$ ipython --no-banner

In [1]: import numpy as np

In [2]: import numpy.linalg as la

In [3]: np.set_printoptions(precision=1, suppress=True, linewidth=120, floatmode="fixed")

In [4]: arr = np.load("arr.npy")

In [5]: arr
Out[5]: 
array([[-0.6,  0.4, -0.6,  0.3,  0.1],
       [-0.3, -0.2,  0.3,  0.6, -0.7],
       [-0.2, -0.5,  0.1,  0.5,  0.7],
       [-0.6,  0.3,  0.7, -0.3,  0.2],
       [ 0.4,  0.7,  0.3,  0.5,  0.2]])

In [6]: u = np.array([-2, 2, 0, 3, 3])

In [7]: M2 = arr + np.outer(u, np.eye(5)[1])

In [8]: print(la.matrix_rank(la.inv(M2) - la.inv(arr), tol=1e-8))
1

In [9]: round(float(la.det(M2) / la.det(arr)), 1), round(1 + la.solve(arr, u)[1], 1)
Out[9]: (2.6, np.float64(2.6))

In [10]: M2
Out[10]: 
array([[-0.6, -1.6, -0.6,  0.3,  0.1],
       [-0.3,  1.8,  0.3,  0.6, -0.7],
       [-0.2, -0.5,  0.1,  0.5,  0.7],
       [-0.6,  3.3,  0.7, -0.3,  0.2],
       [ 0.4,  3.7,  0.3,  0.5,  0.2]])

In [11]: print(la.matrix_rank(M2 - arr))
1

In [12]: round(float(la.det(M2)), 1)
Out[12]: 2.6

In [13]: print((M2 + M2.T) / 2)
[[-0.6 -0.9 -0.4 -0.2  0.2]
 [-0.9  1.8 -0.1  1.9  1.5]
 [-0.4 -0.1  0.1  0.6  0.5]
 [-0.2  1.9  0.6 -0.3  0.4]
 [ 0.2  1.5  0.5  0.4  0.2]]

In [14]: round(float(np.trace(M2)), 1)
Out[14]: 1.1

In [15]: np.round(la.matrix_power(M2, 2), 1) + 0
Out[15]: 
array([[ 0.8, -0.4,  0.0, -1.4,  0.7],
       [-0.9,  2.7,  0.9,  0.5, -1.0],
       [ 0.2,  3.3,  0.4, -0.1,  0.6],
       [-0.3,  6.0,  1.3,  2.2, -1.8],
       [-1.5,  8.2,  1.4,  2.2, -2.2]])

In [16]: np.round(M2 @ M2, 1) + 0
Out[16]: 
array([[ 0.8, -0.4,  0.0, -1.4,  0.7],
       [-0.9,  2.7,  0.9,  0.5, -1.0],
       [ 0.2,  3.3,  0.4, -0.1,  0.6],
       [-0.3,  6.0,  1.3,  2.2, -1.8],
       [-1.5,  8.2,  1.4,  2.2, -2.2]])

In [17]: x = np.array([1, 1, 1, 0, -2])

In [18]: [p for p in range(1, 25) if np.allclose(la.matrix_power(arr, p), np.eye(5))]
Out[18]: []

In [19]: print(np.sort(np.abs(np.degrees(np.angle(la.eigvals(arr))))))
[  0.0  90.4  90.4 160.1 160.1]

In [20]: 5 - la.matrix_rank(arr - np.eye(5), tol=1e-8)
Out[20]: np.int64(1)

In [21]: print(np.abs(la.eigvals(arr)))
[1.0 1.0 1.0 1.0 1.0]

In [22]: np.round(arr.T @ (arr @ x), 1) + 0
Out[22]: array([ 1.0,  1.0,  1.0,  0.0, -2.0])

In [23]: P = np.triu(np.array([[1, 1, 1, 0, 2],
    ...:     [2, 2, 0, 2, 2],
    ...:     [1, 0, 2, 2, 0],
    ...:     [2, 0, 2, 2, 1],
    ...:     [0, 1, 2, 2, 0]]), 1) + np.eye(5)

In [24]: M2 = P @ arr @ la.inv(P)

In [25]: round(la.det(M2), 1)
Out[25]: np.float64(1.0)

In [26]: P @ arr - arr @ P
Out[26]: 
array([[ 0.3,  1.2,  1.6,  2.6,  0.6],
       [-0.5,  2.1,  2.2,  0.2,  1.2],
       [-1.2,  0.7,  1.5,  0.2,  1.3],
       [ 0.4,  1.3,  0.9, -1.3,  1.2],
       [ 0.0, -0.4, -0.4, -1.9, -2.6]])

In [27]: np.poly(M2)
Out[27]: array([ 1.0,  0.9,  0.1, -0.1, -0.9, -1.0])

In [28]: M2
Out[28]: 
array([[-0.3,  1.3,  0.7, -1.6,  0.1],
       [-0.7,  2.3,  2.9, -9.6,  6.4],
       [-1.4,  1.3,  2.8, -8.4,  9.5],
       [-0.2,  1.2,  1.2, -4.5,  3.0],
       [ 0.4,  0.3, -0.1,  0.1, -1.3]])

In [29]: x = np.array([-2, -1, 3, -3, 1])

In [30]: print(arr @ np.eye(5)[0])
[-0.6 -0.3 -0.2 -0.6  0.4]

In [31]: arr @ np.ones(5)
Out[31]: array([-0.5, -0.3,  0.6,  0.2,  2.1])

In [32]: (arr * x).sum(axis=1)
Out[32]: array([-1.7, -0.6,  0.4,  4.1, -2.0])

In [33]: la.norm(arr @ x) <= la.norm(arr, 2) * la.norm(x) + 1e-9
Out[33]: np.True_

In [34]: arr * x
Out[34]: 
array([[ 1.3, -0.4, -1.8, -0.8,  0.1],
       [ 0.5,  0.2,  1.0, -1.7, -0.7],
       [ 0.3,  0.5,  0.3, -1.4,  0.7],
       [ 1.2, -0.3,  2.0,  1.0,  0.2],
       [-0.8, -0.7,  0.9, -1.6,  0.2]])

In [35]: (arr @ x).argmax()
Out[35]: np.int64(3)

In [36]: M = np.load("a.npy")

In [37]: print(M)
[[ 0.0  0.0  0.9 -0.5 -0.3 -1.6 -1.1  2.0  0.8  0.4 -2.1  1.2  0.6  1.0 -0.1]
 [-1.4 -2.5 -3.1 -0.5 -0.8  0.7  0.0  0.4 -1.6  0.5 -0.2 -0.7  0.4  0.2 -0.3]
 [ 0.2 -0.2  0.8  1.2 -0.7 -0.6  0.3 -0.3 -0.8  0.3 -1.3 -0.8  0.2  0.2  1.2]
 [ 1.2  0.1 -0.1 -1.2 -1.8  1.6  1.5 -0.3  1.1  1.1  0.3 -0.4  2.1 -1.2  0.3]
 [ 0.1 -1.3  1.2  1.8  0.9 -0.9 -0.4 -1.3  0.6 -0.1  0.9 -1.0  0.4  1.1 -1.0]]

In [38]: x = np.array([2, -3, 3, 2, -3, -3, 2, 0, 3, 3, -2, 1, -2, -2, -3])

In [39]: h = np.maximum(M @ x, 0)

In [40]: M.T @ h
Out[40]: array([  9.2, -12.6,  25.6,  11.3, -10.1, -20.6,  -5.4,   7.0,  16.1,  12.0, -21.7,  -3.0,  24.1,  15.6,  -1.1])

In [41]: np.maximum(M @ (3 * x), 0)
Out[41]: array([33.9,  0.0, 18.6, 17.7, 27.6])

In [42]: np.tanh(M @ x)
Out[42]: array([ 1.0, -1.0,  1.0,  1.0,  1.0])

In [43]: print(np.maximum(M @ x, 0) - np.maximum(-M @ x, 0))
[11.3 -9.2  6.2  5.9  9.2]

In [44]: print(h)
[11.3  0.0  6.2  5.9  9.2]

In [45]: t = np.radians(15)

In [46]: Rm = np.eye(15)

In [47]: Rm[5, 5] = Rm[6, 6] = np.cos(t)

In [48]: Rm[5, 6], Rm[6, 5] = -np.sin(t), np.sin(t)

In [49]: M2 = M @ Rm.T

In [50]: la.svd(M, compute_uv=False), la.svd(M2, compute_uv=False)
Out[50]: (array([5.2, 4.5, 4.2, 3.1, 2.5]), array([5.2, 4.5, 4.2, 3.1, 2.5]))

In [51]: np.allclose(la.norm(M, axis=1), la.norm(M2, axis=1))
Out[51]: True

In [52]: np.abs(M2 - M).max(axis=0)
Out[52]: array([0.0, 0.0, 0.0, 0.0, 0.0, 0.4, 0.4, 0.0, 0.0, 0.0, 0.0, 0.0, 0.0, 0.0, 0.0])

In [53]: t3 = np.stack([M, 2 * M, M[::-1]])

In [54]: (t3 @ M.T).shape
Out[54]: (3, 5, 5)

In [55]: la.matrix_rank(t3)
Out[55]: array([5, 5, 5])

In [56]: t3.shape
Out[56]: (3, 5, 15)

In [57]: np.abs(M).max()
Out[57]: np.float64(3.1)

In [58]: la.matrix_rank(M)
Out[58]: np.int64(5)

In [59]: K = np.load("x.npy")

In [60]: K
Out[60]: 
array([[ 1,  0,  0,  0, -1, -2,  0,  0,  0],
       [ 0,  1,  0, -3,  0,  0,  0,  2, -1],
       [ 0,  0,  2,  0,  0,  0, -3,  0,  0],
       [ 0, -3,  0, -2,  0,  0,  0, -1, -3],
       [ 2,  0,  0,  0, -3, -1,  0,  0,  0],
       [-2,  0,  0,  0, -2,  3,  0,  0,  0],
       [ 0,  0,  0,  0,  0,  0, -1,  0,  0],
       [ 0, -1,  0, -1,  0,  0,  0,  2,  2],
       [ 0,  2,  0,  3,  0,  0,  0, -1, -1]])

In [61]: cov = K.T @ K

In [62]: la.svd(K, compute_uv=False) ** 2
Out[62]: array([32.8, 22.0, 20.6, 14.5, 13.7,  9.0,  0.6,  0.5,  0.3])

In [63]: print(cov)
[[  9   0   0   0  -3 -10   0   0   0]
 [  0  15   0  10   0   0   0   1   4]
 [  0   0   4   0   0   0  -6   0   0]
 [  0  10   0  23   0   0   0  -9   4]
 [ -3   0   0   0  14  -1   0   0   0]
 [-10   0   0   0  -1  14   0   0   0]
 [  0   0  -6   0   0   0  10   0   0]
 [  0   1   0  -9   0   0   0  10   6]
 [  0   4   0   4   0   0   0   6  15]]

In [64]: np.diag(cov)
Out[64]: array([ 9, 15,  4, 23, 14, 14, 10, 10, 15])

In [65]: la.matrix_rank(cov)
Out[65]: np.int64(9)

In [66]: np.allclose(cov, cov.T)
Out[66]: True

In [67]: la.eigvalsh(cov)[::-1]
Out[67]: array([32.8, 22.0, 20.6, 14.5, 13.7,  9.0,  0.6,  0.5,  0.3])

In [68]: u = np.array([0, 2, 3, 1, 3, 3, 3, 5, 0])

In [69]: M2 = cov + np.outer(u, np.eye(9)[4])

In [70]: la.matrix_rank(la.inv(M2) - la.inv(cov), tol=1e-8)
Out[70]: np.int64(1)

In [71]: np.round(la.det(M2) / la.det(cov), 1), round(float(1 + la.solve(cov, u)[4]), 1)
Out[71]: (np.float64(2.2), 2.2)

In [72]: m1 = np.load("test13.npy")

In [73]: m1
Out[73]: 
array([[29, 14, 10, 10, 14, 28],
       [14,  8, 10,  4,  8, 16],
       [10, 10, 25,  0, 10, 20],
       [10,  4,  0,  4,  4,  8],
       [14,  8, 10,  4,  8, 16],
       [28, 16, 20,  8, 16, 32]])

In [74]: evals, V = la.eigh(m1)

In [75]: x = np.array([1, -2, 3, -3, 3, 2])

In [76]: np.round(la.eigvalsh(m1[1:, 1:]), 1) + 0
Out[76]: array([ 0.0,  0.0,  0.0, 12.3, 64.7])

In [77]: print(x @ m1 @ x)
810

In [78]: np.round(V * np.abs(evals) @ V.T, 1) + 0
Out[78]: 
array([[29.0, 14.0, 10.0, 10.0, 14.0, 28.0],
       [14.0,  8.0, 10.0,  4.0,  8.0, 16.0],
       [10.0, 10.0, 25.0,  0.0, 10.0, 20.0],
       [10.0,  4.0,  0.0,  4.0,  4.0,  8.0],
       [14.0,  8.0, 10.0,  4.0,  8.0, 16.0],
       [28.0, 16.0, 20.0,  8.0, 16.0, 32.0]])

In [79]: (np.sign(V[:, -1].round(6)) == np.sign(V[0, -1].round(6))).astype(int)
Out[79]: array([1, 1, 1, 1, 1, 1])

In [80]: M2 = np.array([[3, 1], [-1, 3]])

In [81]: X = np.kron(np.eye(2, dtype=int), M2)

In [82]: X
Out[82]: 
array([[ 3,  1,  0,  0],
       [-1,  3,  0,  0],
       [ 0,  0,  3,  1],
       [ 0,  0, -1,  3]])

In [83]: # 2 blocks once reordered

In [84]: P = np.triu(np.array([[1, 0, -3, 0], [3, 0, -2, 1], [3, -3, -2, 0], [2, 1, 1, 1]]), 1) + np.eye(4)

In [85]: M2 = P @ X @ la.inv(P)

In [86]: P @ X - X @ P
Out[86]: 
array([[ 0.0,  0.0,  2.0, -4.0],
       [ 0.0,  0.0, -4.0, -2.0],
       [ 0.0,  0.0,  0.0,  0.0],
       [ 0.0,  0.0,  0.0,  0.0]])

In [87]: round(float(la.det(M2)), 1)
Out[87]: 100.0

In [88]: def softmax(z):
    ...:     e = np.exp(z - z.max(axis=-1, keepdims=True))
    ...:     return e / e.sum(axis=-1, keepdims=True)
    ...: 

In [89]: print(np.round(softmax(X[1] + 4), 1) + 0)
[0.0 0.9 0.0 0.0]

In [90]: np.round(softmax(10 * X[1]), 1) + 0
Out[90]: array([0.0, 1.0, 0.0, 0.0])

In [91]: np.round(softmax(X[1]), 1) + 0
Out[91]: array([0.0, 0.9, 0.0, 0.0])

In [92]: S = X @ X.T / np.sqrt(4)

In [93]: np.round(softmax(S)[1] @ X, 1) + 0
Out[93]: array([-1.0,  2.9,  0.0,  0.0])

In [94]: (la.matrix_power((X != 0) + (X.T != 0) + np.eye(4), 4) > 0).astype(int)
Out[94]: 
array([[1, 1, 0, 0],
       [1, 1, 0, 0],
       [0, 0, 1, 1],
       [0, 0, 1, 1]])

In [95]: round(float(la.det(X)), 1)
Out[95]: 100.0

In [96]: O = X.astype(float).copy()

In [97]: for j in range(4):
    ...:     O[:, j] -= O[:, :j] @ (O[:, :j].T @ O[:, j])
    ...:     O[:, j] /= la.norm(O[:, j])
    ...: 

In [98]: print(np.round(O.T @ X, 1) + 0)
[[3.2 0.0 0.0 0.0]
 [0.0 3.2 0.0 0.0]
 [0.0 0.0 3.2 0.0]
 [0.0 0.0 0.0 3.2]]

In [99]: M2 = X / la.norm(X, axis=1, keepdims=True)

In [100]: cov = M2 @ M2.T

In [101]: print(np.argwhere(np.triu(np.abs(cov) > 0.95, 1)))
[]

In [102]: cov.round(1) + 0
Out[102]: 
array([[1.0, 0.0, 0.0, 0.0],
       [0.0, 1.0, 0.0, 0.0],
       [0.0, 0.0, 1.0, 0.0],
       [0.0, 0.0, 0.0, 1.0]])

In [103]: print(np.degrees(np.arccos(np.clip(cov[2, 1], -1, 1))))
90.0

In [104]: (np.abs(cov) > 0.9).astype(int)
Out[104]: 
array([[1, 0, 0, 0],
       [0, 1, 0, 0],
       [0, 0, 1, 0],
       [0, 0, 0, 1]])

In [105]: E = np.diag(5 * np.array([0, -3, 0, 3, -2, -2, 0, 1, 2])) + np.array([[8, 7, 9, 4, 2, 7, 2, 0, 5],
     ...:     [8, 8, 7, 1, 9, 6, 5, 1, 9],
     ...:     [4, 1, 3, 4, 6, 5, 7, 0, 3],
     ...:     [1, 8, 5, 3, 7, 7, 3, 8, 4],
     ...:     [5, 9, 5, 8, 6, 1, 5, 3, 9],
     ...:     [3, 5, 1, 6, 4, 0, 1, 6, 5],
     ...:     [1, 9, 6, 7, 0, 6, 3, 3, 5],
     ...:     [6, 6, 4, 5, 0, 7, 5, 8, 1],
     ...:     [8, 0, 4, 3, 0, 9, 6, 9, 9]])

In [106]: E
Out[106]: 
array([[  8,   7,   9,   4,   2,   7,   2,   0,   5],
       [  8,  -7,   7,   1,   9,   6,   5,   1,   9],
       [  4,   1,   3,   4,   6,   5,   7,   0,   3],
       [  1,   8,   5,  18,   7,   7,   3,   8,   4],
       [  5,   9,   5,   8,  -4,   1,   5,   3,   9],
       [  3,   5,   1,   6,   4, -10,   1,   6,   5],
       [  1,   9,   6,   7,   0,   6,   3,   3,   5],
       [  6,   6,   4,   5,   0,   7,   5,  13,   1],
       [  8,   0,   4,   3,   0,   9,   6,   9,  19]])

In [107]: rng = np.random.default_rng(350)

In [108]: labels = rng.permutation(9)

In [109]: M2 = E[:, labels] * rng.choice([-1, 1], 9)

In [110]: M2
Out[110]: 
array([[ -4,   0,   7,  -2,   9,  -7,  -2,   5,  -8],
       [ -1,   1,  -7,  -9,   7,  -6,  -5,   9,  -8],
       [ -4,   0,   1,  -6,   3,  -5,  -7,   3,  -4],
       [-18,   8,   8,  -7,   5,  -7,  -3,   4,  -1],
       [ -8,   3,   9,   4,   5,  -1,  -5,   9,  -5],
       [ -6,   6,   5,  -4,   1,  10,  -1,   5,  -3],
       [ -7,   3,   9,   0,   6,  -6,  -3,   5,  -1],
       [ -5,  13,   6,   0,   4,  -7,  -5,   1,  -6],
       [ -3,   9,   0,   0,   4,  -9,  -6,  19,  -8]])

In [111]: U, _, Vt = la.svd(E.T @ M2)

In [112]: print(np.round(U @ Vt, 1) + 0)
[[ 0.0  0.0  0.0  0.0  0.0  0.0  0.0  0.0 -1.0]
 [ 0.0  0.0  1.0  0.0  0.0  0.0  0.0  0.0  0.0]
 [ 0.0  0.0  0.0  0.0  1.0  0.0  0.0  0.0  0.0]
 [-1.0  0.0  0.0  0.0  0.0  0.0  0.0  0.0  0.0]
 [ 0.0  0.0  0.0 -1.0  0.0  0.0  0.0  0.0  0.0]
 [ 0.0  0.0  0.0  0.0  0.0 -1.0  0.0  0.0  0.0]
 [ 0.0  0.0  0.0  0.0  0.0  0.0 -1.0  0.0  0.0]
 [ 0.0  1.0  0.0  0.0  0.0  0.0  0.0  0.0  0.0]
 [ 0.0  0.0  0.0  0.0  0.0  0.0  0.0  1.0  0.0]]
